>>> import numpy as np
>>> np.set_printoptions(precision=2, suppress=True, linewidth=100)
>>> rd = lambda a: np.round(a, 2) + 0
>>> data = np.load("out19.npy")
>>> print(data)
[[-2  2 -1 -1 -1  2  1  1  0 -1 -1  0 -2]
 [ 2 -1 -1 -1  1  0 -2 -2 -2  2  1  2  0]
 [ 1  1  2 -1  1  0 -2 -1  0  0  2 -2 -1]
 [ 0 -1  0 -1  2 -1  1 -1  0  2  1  1 -2]
 [ 1 -2 -2  1 -1 -1  1  0 -1  2  0 -1  1]
 [ 1 -1 -2 -2 -1  2 -1  2 -2 -2  2  0  0]
 [-1  1  2  0 -1  2 -2 -2  2 -1  2  2 -2]
 [-6  4  1  1 -3  2  5  5  4 -5 -3 -4 -2]]
>>> rk = np.linalg.matrix_rank(data)
>>> print(rk)
7
>>> ns = np.linalg.svd(data)[2][rk:].T
>>> print([int(np.linalg.matrix_rank(data[:, :j + 1])) for j in range(13)])
[1, 2, 3, 4, 5, 6, 7, 7, 7, 7, 7, 7, 7]
>>> print([int(np.linalg.matrix_rank(np.delete(data, i, axis=0))) for i in range(8)])
[7, 7, 6, 6, 6, 6, 6, 7]
>>> left, sigma, Vt = np.linalg.svd(data)
>>> print(rd(sigma))
[15.26  7.37  6.04  4.32  3.77  2.58  2.17  0.  ]
>>> print(np.argmax(sigma[:-1] / (sigma[1:] + 1e-6)) + 1)
7
>>> other = left[:, :7] @ np.diag(sigma[:7]) @ Vt[:7]
>>> print(np.linalg.matrix_rank(other))
7
>>> print(np.linalg.matrix_rank(data, rtol=0.05))
7
>>> print(rd(other))
[[-2.  2. -1. -1. -1.  2.  1.  1.  0. -1. -1.  0. -2.]
 [ 2. -1. -1. -1.  1.  0. -2. -2. -2.  2.  1.  2.  0.]
 [ 1.  1.  2. -1.  1.  0. -2. -1.  0.  0.  2. -2. -1.]
 [ 0. -1.  0. -1.  2. -1.  1. -1.  0.  2.  1.  1. -2.]
 [ 1. -2. -2.  1. -1. -1.  1.  0. -1.  2.  0. -1.  1.]
 [ 1. -1. -2. -2. -1.  2. -1.  2. -2. -2.  2.  0.  0.]
 [-1.  1.  2.  0. -1.  2. -2. -2.  2. -1.  2.  2. -2.]
 [-6.  4.  1.  1. -3.  2.  5.  5.  4. -5. -3. -4. -2.]]
>>> print(rd(np.linalg.norm(data - other) / np.linalg.norm(data)))
0.0
>>> print(rd(np.linalg.norm(data - other, 2)), rd(sigma[7]))
0.0 0.0
